$ python -q
>>> import numpy as np
>>> import numpy.linalg as la
>>> np.set_printoptions(precision=1, suppress=True, linewidth=200)
>>> m1 = np.load("layer2.npy")
>>> print(m1.round(1) + 0)
[[-0.4 -0.5 -0.1]
 [ 0.1 -0.2 -0.5]
 [-0.5  0.1 -0.6]
 [-0.4 -0.4  0.6]
 [-0.4  0.  -0.1]
 [ 0.5 -0.6 -0.2]
 [-0.1  0.3  0. ]]
>>> print(np.round(m1.T @ m1, 1) + 0)
[[1. 0. 0.]
 [0. 1. 0.]
 [0. 0. 1.]]
>>> x = np.array([3, 1, -2])
>>> print(m1 @ x)
[-1.5  1.1 -0.3 -2.8 -1.   1.3  0.2]
>>> print(np.einsum("ij,j->i", m1, x))
[-1.5  1.1 -0.3 -2.8 -1.   1.3  0.2]
>>> print(np.sign((m1 @ x).round(6)))
[-1.  1. -1. -1. -1.  1.  1.]
>>> print(m1 @ (2 * x))
[-3.1  2.3 -0.7 -5.5 -2.   2.5  0.4]
>>> print(la.norm(m1 @ x) <= la.norm(m1, 2) * la.norm(x) + 1e-9)
True
>>> print(np.round(m1 * x, 1) + 0)
[[-1.2 -0.5  0.2]
 [ 0.3 -0.2  1.1]
 [-1.6  0.1  1.2]
 [-1.2 -0.4 -1.1]
 [-1.1  0.   0.1]
 [ 1.5 -0.6  0.4]
 [-0.2  0.3  0. ]]
>>> print((m1 * x).sum(axis=1))
[-1.5  1.1 -0.3 -2.8 -1.   1.3  0.2]
>>> print(m1 @ np.eye(3)[0])
[-0.4  0.1 -0.5 -0.4 -0.4  0.5 -0.1]
>>> O, Rm = la.qr(m1)
>>> print(np.trace(O @ O.T))
3.0
>>> print(np.round(O.T @ O, 1) + 0)
[[1. 0. 0.]
 [0. 1. 0.]
 [0. 0. 1.]]
>>> print(np.allclose(Rm.T @ Rm, m1.T @ m1))
True
>>> print(abs(Rm[0, 0]), np.round(la.norm(m1[:, 0]), 1))
1.0 1.0
>>> print(np.abs(np.diag(Rm)))
[1. 1. 1.]
>>> print(O.round(1) + 0)
[[-0.4 -0.5 -0.1]
 [ 0.1 -0.2 -0.5]
 [-0.5  0.1 -0.6]
 [-0.4 -0.4  0.6]
 [-0.4  0.  -0.1]
 [ 0.5 -0.6 -0.2]
 [-0.1  0.3  0. ]]
